>>> import numpy as np
>>> import numpy.linalg as la
>>> np.set_printoptions(precision=2, suppress=True, linewidth=100, floatmode="fixed")
>>> M = np.load("run13.npy")
>>> M
array([[-1, -1,  1,  0],
       [ 0, -1, -1,  1],
       [ 1,  0, -1, -1],
       [-1,  1,  0, -1]])
>>> print((M + M.T) / 2)
[[-1.00 -0.50  1.00 -0.50]
 [-0.50 -1.00 -0.50  1.00]
 [ 1.00 -0.50 -1.00 -0.50]
 [-0.50  1.00 -0.50 -1.00]]
>>> np.round(la.det(M), 2)
np.float64(-5.0)
>>> np.allclose(M, M.T)
False
>>> la.matrix_power(M, 2)
array([[ 2,  2, -1, -2],
       [-2,  2,  2, -1],
       [-1, -2,  2,  2],
       [ 2, -1, -2,  2]])
>>> rng = np.random.default_rng(819)
>>> idx = rng.permutation(4)
>>> idx
array([1, 2, 3, 0])
>>> Y = M[idx][:, idx]
>>> np.sort(np.abs(la.eigvals(Y)))
array([1.00, 1.00, 2.24, 2.24])
>>> Y
array([[-1, -1,  1,  0],
       [ 0, -1, -1,  1],
       [ 1,  0, -1, -1],
       [-1,  1,  0, -1]])
>>> round(la.det(Y), 2), round(la.det(M[idx]), 2)
(np.float64(-5.0), np.float64(5.0))
>>> np.trace(Y)
np.int64(-4)
>>> left, sv, vt = la.svd(M, full_matrices=False)
>>> sv / sv[0]
array([1.00, 1.00, 0.45, 0.45])
>>> np.round(left.T @ M @ vt.T, 2) + 0
array([[2.24, 0.00, 0.00, 0.00],
       [0.00, 2.24, 0.00, 0.00],
       [0.00, 0.00, 1.00, 0.00],
       [0.00, 0.00, 0.00, 1.00]])
>>> (sv > 1e-8).sum()
np.int64(4)
>>> np.cumsum(sv ** 2) / np.sum(sv ** 2)
array([0.42, 0.83, 0.92, 1.00])
>>> print(np.round(left.T @ left, 2) + 0)
[[1.00 0.00 0.00 0.00]
 [0.00 1.00 0.00 0.00]
 [0.00 0.00 1.00 0.00]
 [0.00 0.00 0.00 1.00]]
>>> print(left.shape, sv.shape, vt.shape)
(4, 4) (4,) (4, 4)
>>> proj = np.triu(np.array([[-2, 1, -2, -1], [3, 2, 1, -3], [0, -1, 2, -1], [0, -3, 0, -1]]), 1) + np.eye(4)
>>> Y = proj @ M @ la.inv(proj)
>>> round(float(la.det(Y)), 2)
-5.0
>>> np.trace(Y), np.trace(M)
(np.float64(-4.0), np.int64(-4))
>>> print(Y)
[[-2.00 -1.00 -1.00 -2.00]
 [ 4.00 -8.00 14.00 -3.00]
 [ 2.00 -3.00  6.00 -1.00]
 [-1.00  2.00 -4.00  0.00]]
>>> w1 = np.array([[3, -1, 1, 0, -2, -2],
...     [-3, -3, -3, 3, 0, -3],
...     [3, -2, 3, 0, 3, -1],
...     [-3, 3, -1, -3, 3, 0]])
>>> c = np.array([9, 2, 0, 8, 3, 7])
>>> H = np.maximum(M @ w1 + c, 0)
>>> la.matrix_rank(H)
np.int64(4)
>>> (H > 0).mean(axis=0)
array([1.00, 0.50, 0.25, 1.00, 0.75, 1.00])
>>> (H > 0).astype(int)
array([[1, 1, 1, 1, 1, 1],
       [1, 1, 0, 1, 1, 1],
       [1, 0, 0, 1, 0, 1],
       [1, 0, 0, 1, 1, 1]])
>>> basis = np.array([[-8, -4], [-8, -2], [9, 0], [5, -7], [9, -2], [9, 6]])
>>> w1 @ basis
array([[-43, -18],
       [  9, -21],
       [ 37, -20],
       [  3,  21]])
>>> arr = np.load("dump.npy")
>>> arr
array([[ 1, -1,  1, -1],
       [ 1,  0,  0,  0],
       [ 1,  1,  1,  1],
       [ 1,  2,  4,  8],
       [ 1,  3,  9, 27],
       [ 1,  4, 16, 64]])
>>> # column 3 is much longer than the rest
>>> round(float(la.norm(arr, "nuc")), 2)
79.12
>>> np.round(la.norm(arr, 2), 2)
np.float64(72.56)
>>> print(la.norm(arr, axis=1))
[ 2.00  1.00  2.00  9.22 28.64 66.10]
